$ python3 -q
>>> import numpy as np
>>> from numpy import linalg as LA
>>> np.set_printoptions(suppress=True, linewidth=200)
>>> F = np.load("run14.npy")
>>> F
array([[-0.726,  1.363, -2.108,  1.226],
       [ 2.097,  0.643, -1.362, -1.136]])
>>> f, g = F[1], F[0]
>>> round(f @ f, 3)
np.float64(7.956)
>>> p = (f @ g) / (f @ f) * f
>>> LA.matrix_rank(np.outer(f, g))
np.int64(1)
>>> print(np.round(g - p, 3))
[-0.945  1.296 -1.966  1.345]
>>> W0 = np.loadtxt("mat.csv", delimiter=",")
>>> W0
array([[  0.,   4.,  12.],
       [ -4.,   0.,   9.],
       [-12.,  -9.,   0.]])
>>> U, sv, VT = LA.svd(W0)
>>> evecs = VT[:(sv > 1e-8).sum()]
>>> rng = np.random.default_rng(401)
>>> x = W0[2] + 5 * W0[0] + rng.integers(2) * np.eye(3)[0]
>>> x
array([-12.,  11.,  60.])
>>> np.round(evecs.T @ evecs, 3)
array([[ 0.664,  0.448, -0.149],
       [ 0.448,  0.402,  0.199],
       [-0.149,  0.199,  0.934]])
>>> LA.matrix_rank(np.vstack([W0, x]))
np.int64(2)
>>> B = np.array([[3, 3, 0], [3, 3, 2]])
>>> Z = np.kron(B, W0)
>>> Z
array([[  0.,  12.,  36.,   0.,  12.,  36.,   0.,   0.,   0.],
       [-12.,   0.,  27., -12.,   0.,  27.,  -0.,   0.,   0.],
       [-36., -27.,   0., -36., -27.,   0.,  -0.,  -0.,   0.],
       [  0.,  12.,  36.,   0.,  12.,  36.,   0.,   8.,  24.],
       [-12.,   0.,  27., -12.,   0.,  27.,  -8.,   0.,  18.],
       [-36., -27.,   0., -36., -27.,   0., -24., -18.,   0.]])
>>> Z.shape
(6, 9)
>>> round(float(LA.norm(Z, 2)), 3), round(LA.norm(B, 2) * LA.norm(W0, 2), 3)
(95.837, np.float64(95.837))
>>> K = np.loadtxt("out9.csv", delimiter=",")
>>> K.round(3)
array([[ 0.714, -0.429, -0.143],
       [-0.429,  0.257,  0.086],
       [-0.143,  0.086,  0.029]])
>>> x = np.array([7, 3, -5])
>>> h1 = np.maximum(K @ x, 0)
>>> h1.round(3)
array([4.429, 0.   , 0.   ])
>>> print(np.flatnonzero(h1 > 1e-9))
[0]
>>> np.round(K.T @ h1, 3)
array([ 3.163, -1.898, -0.633])
>>> np.round(K * (h1 > 1e-9)[:, None], 3)
array([[ 0.714, -0.429, -0.143],
       [-0.   ,  0.   ,  0.   ],
       [-0.   ,  0.   ,  0.   ]])
>>> m1 = np.loadtxt("sample6.csv", delimiter=",")
>>> m1
array([[  9.,   1.,  -8.],
       [  0.,   0.,   0.],
       [  9.,   1.,  -8.],
       [  0.,   0.,   0.],
       [  0.,  10.,  -9.],
       [  6.,   1.,  -8.],
       [  0.,   0.,   0.],
       [  0.,   0.,   0.],
       [  0.,   0.,   0.],
       [  0.,   0.,   0.],
       [  6.,   1.,  -8.],
       [ 15.,   2., -16.],
       [  6.,   1.,  -8.],
       [  0.,   0.,   0.],
       [ -6.,   9.,  -1.],
       [  0.,   0.,   0.],
       [  6.,   1.,  -8.],
       [  9.,   1.,  -8.],
       [  0.,   0.,   0.],
       [  0.,  10.,  -9.],
       [  6.,   1.,  -8.],
       [  0.,  10.,  -9.],
       [  3.,  10.,  -9.],
       [  0.,   0.,   0.],
       [  0.,  10.,  -9.]])
>>> Xc = m1 - m1.mean(axis=0)
>>> U, sv, VT = LA.svd(Xc, full_matrices=False)
>>> np.round(VT[0] * np.sign(VT[0, np.abs(VT[0]).argmax()]), 3)
array([-0.648, -0.145,  0.747])
>>> np.round(np.abs(VT[-1]), 3)
array([0.594, 0.517, 0.616])
>>> np.abs(VT[0]).argmax()
np.int64(2)
>>> np.abs(U[:, 0]).argmax()
np.int64(11)
>>> (np.sign(U[:, 0]) == np.sign(U[0, 0])).astype(int)
array([1, 0, 1, 0, 1, 1, 0, 0, 0, 0, 1, 1, 1, 0, 0, 0, 1, 1, 0, 1, 1, 1, 1, 0, 1])
>>> print(np.round(sv ** 2 / (sv ** 2).sum(), 3))
[0.623 0.371 0.006]
>>> np.searchsorted(np.cumsum(sv ** 2) / (sv ** 2).sum(), 0.9) + 1
np.int64(2)
>>> print(sv.round(3))
[29.993 23.141  2.992]
>>> round((sv ** 2).sum() ** 2 / (sv ** 4).sum(), 3)
np.float64(1.902)
>>> lab = m1[:, 2] > np.median(m1[:, 2])
>>> f = m1[lab].mean(axis=0) - m1[~lab].mean(axis=0)
>>> lab.astype(int)
array([0, 1, 0, 1, 0, 0, 1, 1, 1, 1, 0, 0, 0, 1, 1, 1, 0, 0, 1, 0, 0, 0, 0, 1, 0])
>>> np.argsort(-np.abs(f).round(6), kind="stable")
array([2, 0, 1])
>>> ((m1 - m1.mean(axis=0)) @ f > 0).astype(int)
array([0, 1, 0, 1, 0, 0, 1, 1, 1, 1, 0, 0, 0, 1, 1, 1, 0, 0, 1, 0, 0, 0, 0, 1, 0])
>>> f.round(3)
array([-5.903, -3.468,  8.838])
>>> B = np.c_[m1[:, :1] @ np.array([[0]]), np.array([-2, -1, -1, -2, 2, 0, -2, -2, 2, 2, -2, 0, -2, -2, 0, 1, 1, 1, 1, 0, -2, 0, 0, 2, -2])]
>>> B
array([[ 0., -2.],
       [ 0., -1.],
       [ 0., -1.],
       [ 0., -2.],
       [ 0.,  2.],
       [ 0.,  0.],
       [ 0., -2.],
       [ 0., -2.],
       [ 0.,  2.],
       [ 0.,  2.],
       [ 0., -2.],
       [ 0.,  0.],
       [ 0., -2.],
       [ 0., -2.],
       [ 0.,  0.],
       [ 0.,  1.],
       [ 0.,  1.],
       [ 0.,  1.],
       [ 0.,  1.],
       [ 0.,  0.],
       [ 0., -2.],
       [ 0.,  0.],
       [ 0.,  0.],
       [ 0.,  2.],
       [ 0., -2.]])
>>> np.round(LA.norm(LA.qr(m1)[0].T @ B, axis=0) ** 2 / ((B ** 2).sum(axis=0) + 1e-12), 3)
array([0.  , 0.07])
>>> LA.matrix_rank(B)
np.int64(1)
>>> data = np.abs(np.array([[-1, -1, 2, -2], [-2, 1, -1, 1], [0, -2, -2, 1], [1, 2, 0, -1]])) + np.eye(4)
>>> data = data / data.sum(axis=1, keepdims=True)
>>> data.round(3)
array([[0.286, 0.143, 0.286, 0.286],
       [0.333, 0.333, 0.167, 0.167],
       [0.   , 0.333, 0.5  , 0.167],
       [0.2  , 0.4  , 0.   , 0.4  ]])
>>> print(np.allclose(data @ data.T, data.T @ data))
False
>>> np.round(np.trace(data), 3)
np.float64(1.519)
>>> round(float(np.abs(LA.eigvals(data)).max()), 3)
1.0
>>> ang = np.radians(36)
>>> R = np.eye(4)
>>> R[0, 0] = R[1, 1] = np.cos(ang)
>>> R[0, 1], R[1, 0] = -np.sin(ang), np.sin(ang)
>>> R.round(3)
array([[ 0.809, -0.588,  0.   ,  0.   ],
       [ 0.588,  0.809,  0.   ,  0.   ],
       [ 0.   ,  0.   ,  1.   ,  0.   ],
       [ 0.   ,  0.   ,  0.   ,  1.   ]])
>>> B = data @ R.T
>>> print(np.allclose(LA.norm(data, axis=1), LA.norm(B, axis=1)))
True
>>> np.allclose(data @ data.T, B @ B.T)
True
>>> mat = np.loadtxt("block1.csv", delimiter=",")
>>> mat
array([[-0.171,  0.736,  4.943],
       [ 3.075, -2.492, -3.055],
       [-4.815,  1.343,  0.109],
       [ 2.701,  0.706, -4.148],
       [ 4.732,  0.965, -1.296],
       [-0.425, -2.451,  4.338],
       [-3.751,  0.446,  3.276],
       [ 0.9  ,  3.033,  3.872],
       [ 3.053, -0.428,  3.936],
       [-4.133, -2.001, -1.978],
       [ 3.002,  0.068,  3.998],
       [ 4.033,  2.798, -0.951],
       [-1.495, -2.275, -4.194],
       [ 0.744, -0.223,  4.939],
       [-0.098,  0.347, -4.987],
       [ 1.394,  3.539,  3.246],
       [ 3.733,  1.272,  3.074],
       [ 0.286, -3.3  , -3.746],
       [-2.862, -0.805, -4.02 ]])
>>> x = np.array([0, 1, 0])
>>> rhs = mat @ x
>>> np.round(LA.pinv(mat) @ mat, 3) + 0
array([[1., 0., 0.],
       [0., 1., 0.],
       [0., 0., 1.]])
>>> try:
...     LA.solve(mat, rhs)
... except LA.LinAlgError as e:
...     print(e)
... 
Last 2 dimensions of the array must be square
>>> print(np.round(LA.lstsq(mat, rhs)[0], 3) + 0)
[0. 1. 0.]
>>> rhs = rhs + 0.02 * rng.normal(size=19)
>>> rhs.round(3)
array([ 0.738, -2.474,  1.323,  0.697,  0.932, -2.435,  0.469,  3.043, -0.428, -1.969,  0.074,  2.787, -2.273, -0.235,  0.355,  3.539,  1.243, -3.288, -0.837])
>>> beta, *_ = LA.lstsq(mat, rhs)
>>> np.round(mat.T @ (rhs - mat @ beta), 3) + 0
array([0., 0., 0.])
>>> beta.round(3)
array([-0.001,  0.996,  0.001])
>>> beta.round()
array([-0.,  1.,  0.])
>>> [round(float(LA.norm(LA.solve(mat.T @ mat + lam * np.eye(3), mat.T @ rhs))), 2) for lam in (0, 1, 10, 100)]
[1.0, 0.98, 0.85, 0.39]
>>> sv = 3 * 0.7 ** np.arange(3)
>>> q, _ = LA.qr(np.array([[0.0, -1.5, -0.1], [0.9, 0.5, -1.4], [0.4, 0.0, -3.0]]))
>>> A = rng.normal(size=(24, 3)) * sv @ q
>>> A.round(3)
array([[-1.758,  0.094,  2.   ],
       [-1.626, -0.13 , -0.245],
       [-1.015,  1.216, -0.053],
       [ 1.474,  2.066, -0.873],
       [ 0.778, -3.258, -0.338],
       [ 2.254, -1.49 , -0.817],
       [ 1.926, -0.725, -1.547],
       [ 0.829, -0.603,  1.309],
       [ 0.874,  1.489, -1.322],
       [-1.71 , -0.735,  1.399],
       [ 1.394,  1.094,  2.604],
       [ 0.285,  1.239,  2.299],
       [-3.049, -3.882, -0.989],
       [-1.148,  1.907, -2.088],
       [ 4.532, -1.432,  0.948],
       [-0.51 ,  3.322,  3.016],
       [ 1.996,  1.895,  0.891],
       [ 0.779, -2.362,  0.316],
       [ 0.56 , -1.054, -0.464],
       [ 4.165,  0.406, -2.989],
       [-1.391,  1.846, -0.156],
       [ 3.293, -5.141,  4.304],
       [-1.318, -0.982,  0.198],
       [-2.817, -7.849,  0.173]])
>>> B = np.c_[A[:, :2] @ np.array([[-2, -1], [1, -1]]), np.array([2, 2, 0, 2, 2, 1, 1, 0, 0, 2, 1, 2, 3, 3, 3, 2, 2, 2, 1, 3, 1, 2, 0, 0])]
>>> B.round(3)
array([[  3.61 ,   1.665,   2.   ],
       [  3.122,   1.756,   2.   ],
       [  3.247,  -0.201,   0.   ],
       [ -0.881,  -3.539,   2.   ],
       [ -4.813,   2.48 ,   2.   ],
       [ -5.998,  -0.765,   1.   ],
       [ -4.576,  -1.201,   1.   ],
       [ -2.261,  -0.227,   0.   ],
       [ -0.259,  -2.363,   0.   ],
       [  2.685,   2.445,   2.   ],
       [ -1.693,  -2.487,   1.   ],
       [  0.669,  -1.525,   2.   ],
       [  2.216,   6.931,   3.   ],
       [  4.202,  -0.76 ,   3.   ],
       [-10.496,  -3.1  ,   3.   ],
       [  4.343,  -2.812,   2.   ],
       [ -2.098,  -3.891,   2.   ],
       [ -3.921,   1.583,   2.   ],
       [ -2.174,   0.494,   1.   ],
       [ -7.924,  -4.571,   3.   ],
       [  4.628,  -0.455,   1.   ],
       [-11.727,   1.849,   2.   ],
       [  1.653,   2.3  ,   0.   ],
       [ -2.215,  10.666,   0.   ]])
>>> np.round(LA.norm(LA.qr(A)[0].T @ B, axis=0) ** 2 / ((B ** 2).sum(axis=0) + 1e-12), 3)
array([1.   , 1.   , 0.105])
>>> lab = A[:, 0] > np.median(A[:, 0])
>>> f = A[lab].mean(axis=0) - A[~lab].mean(axis=0)
>>> lab.astype(int)
array([0, 0, 0, 1, 1, 1, 1, 1, 1, 0, 1, 0, 0, 0, 1, 0, 1, 1, 0, 1, 0, 1, 0, 0])
>>> f.round(3)
array([ 3.316, -0.254, -0.217])
>>> ((A - A.mean(axis=0)) @ f > 0).astype(int)
array([0, 0, 0, 1, 1, 1, 1, 1, 1, 0, 1, 0, 0, 0, 1, 0, 1, 1, 1, 1, 0, 1, 0, 0])
>>> x = np.array([-3, 2, -1])
>>> rhs = A @ x
>>> np.round(LA.solve(A.T @ A, A.T @ rhs), 3)
array([-3.,  2., -1.])
>>> rhs = rhs + 0.02 * rng.normal(size=24)
>>> rhs.round(3)
array([  3.48 ,   4.848,   5.531,   0.604,  -8.506,  -8.924,  -5.677,  -4.993,   1.685,   2.277,  -4.579,  -0.664,   2.38 ,   9.32 , -17.414,   5.164,  -3.106,  -7.356,  -3.316,  -8.69 ,   8.   ,
       -24.458,   1.739,  -7.456])
>>> beta, *_ = LA.lstsq(A, rhs)
>>> round(float(LA.norm(rhs - A @ beta)), 3)
0.082
>>> Xc = A - A.mean(axis=0)
>>> evecs = LA.svd(Xc)[2][:1]
>>> B = Xc - Xc @ evecs.T @ evecs
>>> np.round(np.cov(Xc @ evecs.T, rowvar=False), 3)
np.float64(6.761)
>>> round(float(LA.norm(B) / LA.norm(Xc)), 3)
0.714
>>> np.round(B.std(axis=0), 3)
array([1.954, 0.411, 1.659])
>>> np.round(np.diag(evecs.T @ evecs), 3)
array([0.039, 0.955, 0.006])
>>> J = np.eye(3, dtype=int)[rng.permutation(3)]
>>> print(J)
[[0 1 0]
 [1 0 0]
 [0 0 1]]
>>> B = J / np.sqrt((J ** 2).mean(axis=1, keepdims=True))
>>> LA.matrix_rank(J - J.mean(axis=1, keepdims=True))
np.int64(2)
>>> T = np.stack([J, -1 * J, J[::-1]])
>>> np.round(LA.det(T), 3)
array([-1.,  1.,  1.])
>>> (T @ J.T).shape
(3, 3, 3)
>>> np.einsum("bij,cij->bc", T, T)
array([[ 3, -3,  1],
       [-3,  3, -1],
       [ 1, -1,  3]])
>>> np.round(LA.det(J[::-1]), 3)
np.float64(1.0)
>>> np.kron(np.eye(2, dtype=int), J)
array([[0, 1, 0, 0, 0, 0],
       [1, 0, 0, 0, 0, 0],
       [0, 0, 1, 0, 0, 0],
       [0, 0, 0, 0, 1, 0],
       [0, 0, 0, 1, 0, 0],
       [0, 0, 0, 0, 0, 1]])
>>> np.einsum("ii->", J)
np.int64(1)
>>> np.round(LA.det(J.T), 3)
np.float64(-1.0)
>>> np.round(LA.det(2 * J), 3), np.round(LA.det(J), 3)
(np.float64(-8.0), np.float64(-1.0))
>>> x = np.array([2, -3, -3])
>>> J.T @ (J @ x)
array([ 2, -3, -3])
>>> print(np.round(np.sort(np.abs(np.degrees(np.angle(LA.eigvals(J))))), 3))
[  0.   0. 180.]
>>> np.round(np.abs(LA.eigvals(J)), 3)
array([1., 1., 1.])
>>> np.round(LA.inv(J), 3)
array([[0., 1., 0.],
       [1., 0., 0.],
       [0., 0., 1.]])
>>> 3 - LA.matrix_rank(J - np.eye(3), tol=1e-8)
np.int64(2)
